$ python -q
>>> import numpy as np
>>> np.set_printoptions(precision=2, suppress=True, linewidth=140)
>>> tidy = lambda a: np.round(a, 2) + 0
>>> X = np.array([[-2, 3, 1, 1, -3, -2],
...     [-2, -2, 3, 1, 1, -3],
...     [-3, -2, -2, 3, 1, 1],
...     [1, -3, -2, -2, 3, 1],
...     [1, 1, -3, -2, -2, 3],
...     [3, 1, 1, -3, -2, -2]])
>>> rng = np.random.default_rng(84)
>>> labels = rng.permutation(6)
>>> labels
array([0, 5, 2, 4, 3, 1])
>>> Y = X[labels][:, labels]
>>> np.trace(Y)
np.int64(-12)
>>> print(np.diag(Y))
[-2 -2 -2 -2 -2 -2]
>>> print(tidy(np.linalg.det(Y)), tidy(np.linalg.det(X[labels])))
756.0 756.0
>>> (X + X.T) / 2
array([[-2. ,  0.5, -1. ,  1. , -1. ,  0.5],
       [ 0.5, -2. ,  0.5, -1. ,  1. , -1. ],
       [-1. ,  0.5, -2. ,  0.5, -1. ,  1. ],
       [ 1. , -1. ,  0.5, -2. ,  0.5, -1. ],
       [-1. ,  1. , -1. ,  0.5, -2. ,  0.5],
       [ 0.5, -1. ,  1. , -1. ,  0.5, -2. ]])
>>> np.allclose(X, X.T)
False
>>> (X - X.T) / 2
array([[ 0. ,  2.5,  2. ,  0. , -2. , -2.5],
       [-2.5,  0. ,  2.5,  2. ,  0. , -2. ],
       [-2. , -2.5,  0. ,  2.5,  2. ,  0. ],
       [ 0. , -2. , -2.5,  0. ,  2.5,  2. ],
       [ 2. ,  0. , -2. , -2.5,  0. ,  2.5],
       [ 2.5,  2. ,  0. , -2. , -2.5,  0. ]])
>>> print(tidy(np.abs(np.linalg.eigvals(X)).max()))
7.94
>>> np.linalg.matrix_power(X, 3)
array([[  53,  -42, -204,  -55,   39,  201],
       [ 201,   53,  -42, -204,  -55,   39],
       [  39,  201,   53,  -42, -204,  -55],
       [ -55,   39,  201,   53,  -42, -204],
       [-204,  -55,   39,  201,   53,  -42],
       [ -42, -204,  -55,   39,  201,   53]])
>>> r0 = np.array([-6, 9, 5, 4, 5, 9])
>>> Y = X + np.outer(r0, np.eye(6)[0])
>>> print(tidy(np.linalg.det(Y) / np.linalg.det(X)), tidy(1 + np.linalg.solve(X, r0)[0]))
2.05 2.05
>>> labels = rng.permutation(6)
>>> Y = X[:, labels] * rng.choice([-1, 1], 6)
>>> print(Y)
[[-1 -3 -2 -1  3  2]
 [-1  1 -2 -3 -2  3]
 [-3  1 -3  2 -2 -1]
 [ 2  3  1  2 -3 -1]
 [ 2 -2  1  3  1 -3]
 [ 3 -2  3 -1  1  2]]
>>> U, _, VT = np.linalg.svd(X.T @ Y)
>>> print(tidy(U @ VT))
[[ 0.  0.  1.  0.  0.  0.]
 [ 0.  0.  0.  0.  1.  0.]
 [ 0.  0.  0. -1.  0.  0.]
 [-1.  0.  0.  0.  0.  0.]
 [ 0.  1.  0.  0.  0.  0.]
 [ 0.  0.  0.  0.  0. -1.]]
>>> tidy(np.linalg.lstsq(X, Y)[0])
array([[ 0.,  0.,  1.,  0.,  0.,  0.],
       [ 0.,  0.,  0.,  0.,  1.,  0.],
       [ 0.,  0.,  0., -1.,  0.,  0.],
       [-1.,  0.,  0.,  0.,  0.,  0.],
       [ 0.,  1.,  0.,  0.,  0.,  0.],
       [ 0.,  0.,  0.,  0.,  0., -1.]])
>>> feats = np.load("case11.npy")
>>> tidy(feats)
array([[-0.52,  0.05, -0.2 ,  0.82],
       [-0.3 , -0.1 , -0.79, -0.41],
       [ 0.34,  0.78, -0.07,  0.09],
       [-0.6 ,  0.58,  0.15, -0.33],
       [ 0.41,  0.19, -0.55,  0.2 ]])
>>> r0 = np.array([3, -6])
>>> tidy(np.correlate(feats[0], feats[3], "full"))
array([ 0.17, -0.1 , -0.23,  0.04, -0.02,  0.6 , -0.49])
>>> tidy(feats.T @ feats)
array([[1., 0., 0., 0.],
       [0., 1., 0., 0.],
       [0., 0., 1., 0.],
       [0., 0., 0., 1.]])
>>> print(tidy(np.linalg.norm(feats, axis=0)))
[1. 1. 1. 1.]
>>> print(tidy(feats[:, 1] @ feats[:, 0]))
0.0
>>> F = np.array([[14, 10, 6, 12, 8],
...     [-21, -15, -9, -18, -12],
...     [-21, -15, -9, -18, -12],
...     [-7, -5, -3, -6, -4],
...     [7, 5, 3, 6, 4]])
>>> F[3] @ F[4]
np.int64(-135)
>>> tidy(np.linalg.norm(F[3], 1)), tidy(np.linalg.norm(F[3], np.inf))
(np.float64(25.0), np.float64(7.0))
>>> tidy(np.linalg.norm(F, 1)), tidy(np.linalg.norm(F, np.inf))
(np.float64(70.0), np.float64(75.0))
>>> print(np.linalg.norm(F, axis=1).argmax())
1
>>> print(np.linalg.cond(F) > 100)
True
>>> np.argsort(-np.linalg.norm(F, axis=0).round(6), kind="stable")[:3]
array([0, 3, 1])
>>> tidy(np.linalg.norm(F, 2) / np.linalg.norm(F))
np.float64(1.0)
>>> print([round(float(x), 2) for x in np.linalg.svd(F, compute_uv=False)[:3]])
[56.92, 0.0, 0.0]
>>> np.einsum("ii->", F)
np.int64(-12)
>>> tidy(np.linalg.det(F[::-1]))
np.float64(0.0)
>>> np.einsum("ij,ji->", F, F)
np.int64(144)
>>> tidy(np.poly(F))
array([ 1., 12.,  0.,  0.,  0.,  0.])
>>> W0 = np.array([[43, -52, 13, -41, 31, -19, 23],
...     [-52, 66, -13, 53, -34, 20, -21],
...     [13, -13, 9, -7, 11, 3, 19],
...     [-41, 53, -7, 45, -27, 25, -9],
...     [31, -34, 11, -27, 27, -23, 21],
...     [-19, 20, 3, 25, -23, 59, 9],
...     [23, -21, 19, -9, 21, 9, 41]])
>>> print(W0)
[[ 43 -52  13 -41  31 -19  23]
 [-52  66 -13  53 -34  20 -21]
 [ 13 -13   9  -7  11   3  19]
 [-41  53  -7  45 -27  25  -9]
 [ 31 -34  11 -27  27 -23  21]
 [-19  20   3  25 -23  59   9]
 [ 23 -21  19  -9  21   9  41]]
>>> rank = np.linalg.matrix_rank(W0)
>>> print(rank)
3
>>> N = np.linalg.svd(W0)[2][rank:].T
>>> print([int(np.linalg.matrix_rank(W0[:i])) for i in range(1, len(W0) + 1)])
[1, 2, 3, 3, 3, 3, 3]
>>> print(N.shape)
(7, 4)
>>> U, sig, VT = np.linalg.svd(W0)
>>> V = VT[:(sig > 1e-8).sum()]
>>> vec = W0[2] + 3 * W0[5] + rng.integers(2) * np.eye(7)[5]
>>> print(vec)
[-44.  47.  18.  68. -58. 180.  46.]
>>> print(np.linalg.matrix_rank(np.vstack([W0, vec])))
3
>>> tidy(np.diag(V.T @ V))
array([0.23, 0.47, 0.13, 0.35, 0.24, 0.89, 0.69])
>>> evals, V = np.linalg.eigh(W0)
>>> (evals > 1e-8).sum(), (evals < -1e-8).sum()
(np.int64(3), np.int64(0))
>>> print(tidy(evals))
[  0.     0.     0.     0.    29.45  66.23 194.32]
>>> print(tidy(np.abs(V[:, -1])))
[0.47 0.56 0.13 0.46 0.35 0.27 0.22]
>>> print(tidy(V @ np.diag(evals) @ V.T))
[[ 43. -52.  13. -41.  31. -19.  23.]
 [-52.  66. -13.  53. -34.  20. -21.]
 [ 13. -13.   9.  -7.  11.   3.  19.]
 [-41.  53.  -7.  45. -27.  25.  -9.]
 [ 31. -34.  11. -27.  27. -23.  21.]
 [-19.  20.   3.  25. -23.  59.   9.]
 [ 23. -21.  19.  -9.  21.   9.  41.]]
>>> evals.sum(), np.trace(W0)
(np.float64(290.0), np.int64(290))
>>> labels = rng.permutation(7)
>>> labels
array([3, 1, 2, 6, 0, 4, 5])
>>> Y = W0[labels][:, labels]
>>> print(tidy(np.sort(np.abs(np.linalg.eigvals(Y)))))
[  0.     0.     0.     0.    29.45  66.23 194.32]
>>> np.diag(Y)
array([45, 66,  9, 41, 43, 27, 59])
>>> np.trace(Y)
np.int64(290)
>>> U, sig, VT = np.linalg.svd(W0)
>>> print(np.argmax(sig[:-1] / (sig[1:] + 1e-6)) + 1)
3
>>> Y = U[:, :3] @ np.diag(sig[:3]) @ VT[:3]
>>> print(tidy(np.linalg.norm(W0 - Y) / np.linalg.norm(W0)))
0.0
>>> np.linalg.matrix_rank(W0, rtol=0.05)
np.int64(3)
>>> tidy(np.linalg.norm(W0 - Y, 2)), tidy(sig[3])
(np.float64(0.0), np.float64(0.0))
>>> print(tidy(Y))
[[ 43. -52.  13. -41.  31. -19.  23.]
 [-52.  66. -13.  53. -34.  20. -21.]
 [ 13. -13.   9.  -7.  11.   3.  19.]
 [-41.  53.  -7.  45. -27.  25.  -9.]
 [ 31. -34.  11. -27.  27. -23.  21.]
 [-19.  20.   3.  25. -23.  59.   9.]
 [ 23. -21.  19.  -9.  21.   9.  41.]]
>>> tidy(np.abs(W0 - Y).max())
np.float64(0.0)
>>> A = np.array([[1, 0, 0], [1, 2, 2], [1, 2, 1]])
>>> Y = A[0, 0] * A[1:] - np.outer(A[1:, 0], A[0])
>>> Y
array([[0, 2, 2],
       [0, 2, 1]])
>>> print(A[:, 0] / A[0, 0])
[1. 1. 1.]
>>> evals, V = np.linalg.eig(A)
>>> print(np.prod(evals))
-2.0
>>> tidy(np.sort(np.linalg.eigvals(A.T)))
array([-0.56,  1.  ,  3.56])
>>> t = np.radians(135)
>>> Rm = np.eye(6)
>>> Rm[2, 2] = Rm[3, 3] = np.cos(t)
>>> Rm[2, 3], Rm[3, 2] = -np.sin(t), np.sin(t)
>>> tidy(Rm)
array([[ 1.  ,  0.  ,  0.  ,  0.  ,  0.  ,  0.  ],
       [ 0.  ,  1.  ,  0.  ,  0.  ,  0.  ,  0.  ],
       [ 0.  ,  0.  , -0.71, -0.71,  0.  ,  0.  ],
       [ 0.  ,  0.  ,  0.71, -0.71,  0.  ,  0.  ],
       [ 0.  ,  0.  ,  0.  ,  0.  ,  1.  ,  0.  ],
       [ 0.  ,  0.  ,  0.  ,  0.  ,  0.  ,  1.  ]])
>>> Y = X @ Rm.T
>>> np.allclose(np.linalg.norm(X, axis=1), np.linalg.norm(Y, axis=1))
True
>>> tidy(np.linalg.det(Rm)), tidy(np.trace(Rm))
(np.float64(1.0), np.float64(2.59))
>>> tidy(np.linalg.svd(X, compute_uv=False)), tidy(np.linalg.svd(Y, compute_uv=False))
(array([7.94, 7.94, 6.  , 2.  , 1.  , 1.  ]), array([7.94, 7.94, 6.  , 2.  , 1.  , 1.  ]))
>>> tidy(Y)
array([[-2.  ,  3.  , -1.41,  0.  , -3.  , -2.  ],
       [-2.  , -2.  , -2.83,  1.41,  1.  , -3.  ],
       [-3.  , -2.  , -0.71, -3.54,  1.  ,  1.  ],
       [ 1.  , -3.  ,  2.83,  0.  ,  3.  ,  1.  ],
       [ 1.  ,  1.  ,  3.54, -0.71, -2.  ,  3.  ],
       [ 3.  ,  1.  ,  1.41,  2.83, -2.  , -2.  ]])
